% python3 -q
>>> import numpy as np
>>> import numpy.linalg as la
>>> np.set_printoptions(suppress=True, linewidth=120)
>>> m1 = np.loadtxt("layer6.csv", delimiter=",")
>>> m1
array([[1., 0., 1., 0., 1., 0.],
       [2., 1., 2., 1., 2., 1.],
       [1., 4., 1., 4., 1., 4.],
       [1., 0., 1., 0., 1., 0.],
       [2., 1., 2., 1., 2., 1.],
       [1., 4., 1., 4., 1., 4.]])
>>> r = la.matrix_rank(m1)
>>> r
np.int64(2)
>>> null = la.svd(m1)[2][r:].T
>>> [int(la.matrix_rank(m1[:, :j + 1])) for j in range(6)]
[1, 2, 2, 2, 2, 2]
>>> la.matrix_rank(m1.T @ m1), la.matrix_rank(m1 @ m1.T)
(np.int64(2), np.int64(2))
>>> A = np.load("run19.npy")
>>> A
array([[ 4,  4,  4],
       [ 4,  8,  8],
       [ 4,  8, 12]])
>>> # symmetric
>>> r0, r1 = A[1], A[0]
>>> r0 @ r1
np.int64(80)
>>> p = (r0 @ r1) / (r0 @ r0) * r0
>>> round(float((r1 - p) @ r0), 1)
-0.0
>>> np.outer(r0, r1)
array([[16, 16, 16],
       [32, 32, 32],
       [32, 32, 32]])
>>> np.round(la.norm(r0 + r1) ** 2 + la.norm(r0 - r1) ** 2, 1)
np.float64(384.0)
>>> theta = np.radians(45)
>>> r_ = np.eye(3)
>>> r_[0, 0] = r_[2, 2] = np.cos(theta)
>>> r_[0, 2], r_[2, 0] = -np.sin(theta), np.sin(theta)
>>> r_.round(1)
array([[ 0.7,  0. , -0.7],
       [ 0. ,  1. ,  0. ],
       [ 0.7,  0. ,  0.7]])
>>> A2 = A @ r_.T
>>> round(la.det(r_), 1), round(np.trace(r_), 1)
(np.float64(1.0), np.float64(2.4))
>>> np.round(la.svd(A, compute_uv=False), 1), np.round(la.svd(A2, compute_uv=False), 1)
(array([20.2,  2.6,  1.2]), array([20.2,  2.6,  1.2]))
>>> np.allclose(la.norm(A, axis=1), la.norm(A2, axis=1))
True
>>> np.round(np.abs(A2 - A).max(axis=0), 1)
array([9.7, 0. , 1.7])
>>> np.allclose(A @ A.T, A2 @ A2.T)
True
>>> (m1 - m1.T) / 2
array([[ 0. , -1. ,  0. , -0.5, -0.5, -0.5],
       [ 1. ,  0. , -1. ,  0.5,  0.5, -1.5],
       [ 0. ,  1. ,  0. ,  1.5, -0.5,  1.5],
       [ 0.5, -0.5, -1.5,  0. ,  0. , -2. ],
       [ 0.5, -0.5,  0.5,  0. ,  0. ,  0. ],
       [ 0.5,  1.5, -1.5,  2. ,  0. ,  0. ]])
>>> np.round(la.det(m1), 1)
np.float64(0.0)
>>> m1.inv()
Traceback (most recent call last):
  File "<python-input-32>", line 1, in <module>
    m1.inv()
    ^^^^^^
AttributeError: 'numpy.ndarray' object has no attribute 'inv'
>>> m1 @ m1
array([[ 4.,  5.,  4.,  5.,  4.,  5.],
       [12., 15., 12., 15., 12., 15.],
       [20., 25., 20., 25., 20., 25.],
       [ 4.,  5.,  4.,  5.,  4.,  5.],
       [12., 15., 12., 15., 12., 15.],
       [20., 25., 20., 25., 20., 25.]])
>>> la.determinant(m1)
Traceback (most recent call last):
  File "<python-input-34>", line 1, in <module>
    la.determinant(m1)
    ^^^^^^^^^^^^^^
AttributeError: module 'numpy.linalg' has no attribute 'determinant'
>>> round(np.abs(la.eigvals(m1)).max(), 1)
np.float64(9.0)
